$ ipython --no-banner

In [1]: import numpy as np

In [2]: np.set_printoptions(precision=3, suppress=True, linewidth=120)

In [3]: Y = np.array([[-7, 5, 3], [-2, -9, 0], [-2, 8, -5]])

In [4]: X = Y + Y.T

In [5]: X
Out[5]: 
array([[-14,   3,   1],
       [  3, -18,   8],
       [  1,   8, -10]])

In [6]: # symmetric, so the eigenvalues are real

In [7]: t3 = np.stack([X, 4 * X, X[::-1]])

In [8]: np.linalg.det(t3)
Out[8]: array([ -1468., -93952.,   1468.])

In [9]: t3.sum(axis=0)
Out[9]: 
array([[ -69,   23,   -5],
       [  18, -108,   48],
       [  -9,   43,  -49]])

In [10]: t3.shape
Out[10]: (3, 3, 3)

In [11]: left, sig, VT = np.linalg.svd(X, full_matrices=False)

In [12]: (sig > 1e-8).sum()
Out[12]: np.int64(3)

In [13]: np.allclose(left * sig @ VT, X)
Out[13]: True

In [14]: sig
Out[14]: array([23.397, 14.178,  4.425])

In [15]: np.round(left.T @ X @ VT.T, 3) + 0
Out[15]: 
array([[23.397,  0.   ,  0.   ],
       [ 0.   , 14.178,  0.   ],
       [ 0.   ,  0.   ,  4.425]])

In [16]: left.shape, sig.shape, VT.shape
Out[16]: ((3, 3), (3,), (3, 3))

In [17]: Y = X[0, 0] * X[1:] - np.outer(X[1:, 0], X[0])

In [18]: Y
Out[18]: 
array([[   0,  243, -115],
       [   0, -115,  139]])

In [19]: X[:, 0] / X[0, 0]
Out[19]: array([ 1.   , -0.214, -0.071])

In [20]: np.linalg.matrix_rank(Y), np.linalg.matrix_rank(X)
Out[20]: (np.int64(2), np.int64(3))

In [21]: np.linalg.norm(Y, axis=1)
Out[21]: array([268.838, 180.405])

In [22]: np.round(np.linalg.norm(Y[1], 1), 3), np.round(np.linalg.norm(Y[1], np.inf), 3)
Out[22]: (np.float64(254.0), np.float64(139.0))

In [23]: np.round(np.linalg.norm(Y) ** 2 / np.linalg.norm(Y, 2) ** 2, 3)
Out[23]: np.float64(1.042)

In [24]: np.linalg.norm(Y, axis=0)
Out[24]: array([  0.   , 268.838, 180.405])

In [25]: round(float(np.linalg.norm(Y, 1)), 3), np.round(np.linalg.norm(Y, np.inf), 3)
Out[25]: (358.0, np.float64(358.0))

In [26]: round(float(np.linalg.norm(Y[1] - Y[0])), 3)
Out[26]: 438.953

In [27]: round(np.linalg.norm(Y, "nuc"), 3)
Out[27]: np.float64(382.0)

In [28]: np.linalg.norm(Y, axis=1).argmax()
Out[28]: np.int64(0)

In [29]: Y[1] @ Y[0]
Out[29]: np.int64(-43930)

In [30]: round(np.linalg.norm(Y, 2), 3)
Out[30]: np.float64(317.21)

In [31]: def softmax(z):
    ...:     e = np.exp(z - z.max(axis=-1, keepdims=True))
    ...:     return e / e.sum(axis=-1, keepdims=True)
    ...: 

In [32]: np.round(softmax(10 * X[2]), 3) + 0
Out[32]: array([0., 1., 0.])

In [33]: softmax(X).sum(axis=1)
Out[33]: array([1., 1., 1.])

In [34]: np.round(softmax(X[2] + 2), 3) + 0
Out[34]: array([0.001, 0.999, 0.   ])

In [35]: scores = X @ X.T / np.sqrt(3)

In [36]: np.round(softmax(scores + np.triu(np.full(scores.shape, -np.inf), 1)), 3) + 0
Out[36]: 
array([[1., 0., 0.],
       [0., 1., 0.],
       [0., 0., 1.]])

In [37]: arr = np.minimum.outer(np.arange(1, 7), np.arange(1, 7)) * -1

In [38]: arr
Out[38]: 
array([[-1, -1, -1, -1, -1, -1],
       [-1, -2, -2, -2, -2, -2],
       [-1, -2, -3, -3, -3, -3],
       [-1, -2, -3, -4, -4, -4],
       [-1, -2, -3, -4, -5, -5],
       [-1, -2, -3, -4, -5, -6]])

In [39]: # equal to its transpose

In [40]: ev, V = np.linalg.eigh(arr)

In [41]: np.round(V.T @ V, 3) + 0
Out[41]: 
array([[1., 0., 0., 0., 0., 0.],
       [0., 1., 0., 0., 0., 0.],
       [0., 0., 1., 0., 0., 0.],
       [0., 0., 0., 1., 0., 0.],
       [0., 0., 0., 0., 1., 0.],
       [0., 0., 0., 0., 0., 1.]])

In [42]: np.linalg.svd(arr, compute_uv=False)
Out[42]: array([17.207,  1.988,  0.775,  0.446,  0.319,  0.265])

In [43]: np.unique(ev.round(6) + 0, return_counts=True)[1]
Out[43]: array([1, 1, 1, 1, 1, 1])

In [44]: np.linalg.eigvalsh(arr @ arr)
Out[44]: array([  0.07 ,   0.102,   0.199,   0.6  ,   3.953, 296.076])

In [45]: V @ np.diag(ev) @ V.T
Out[45]: 
array([[-1., -1., -1., -1., -1., -1.],
       [-1., -2., -2., -2., -2., -2.],
       [-1., -2., -3., -3., -3., -3.],
       [-1., -2., -3., -4., -4., -4.],
       [-1., -2., -3., -4., -5., -5.],
       [-1., -2., -3., -4., -5., -6.]])

In [46]: arr @ arr
Out[46]: 
array([[ 6, 11, 15, 18, 20, 21],
       [11, 21, 29, 35, 39, 41],
       [15, 29, 41, 50, 56, 59],
       [18, 35, 50, 62, 70, 74],
       [20, 39, 56, 70, 80, 85],
       [21, 41, 59, 74, 85, 91]])

In [47]: (arr + arr.T) / 2
Out[47]: 
array([[-1., -1., -1., -1., -1., -1.],
       [-1., -2., -2., -2., -2., -2.],
       [-1., -2., -3., -3., -3., -3.],
       [-1., -2., -3., -4., -4., -4.],
       [-1., -2., -3., -4., -5., -5.],
       [-1., -2., -3., -4., -5., -6.]])

In [48]: np.linalg.matrix_power(arr, 3)
Out[48]: 
array([[  -91,  -176,  -250,  -309,  -350,  -371],
       [ -176,  -341,  -485,  -600,  -680,  -721],
       [ -250,  -485,  -691,  -856,  -971, -1030],
       [ -309,  -600,  -856, -1062, -1206, -1280],
       [ -350,  -680,  -971, -1206, -1371, -1456],
       [ -371,  -721, -1030, -1280, -1456, -1547]])
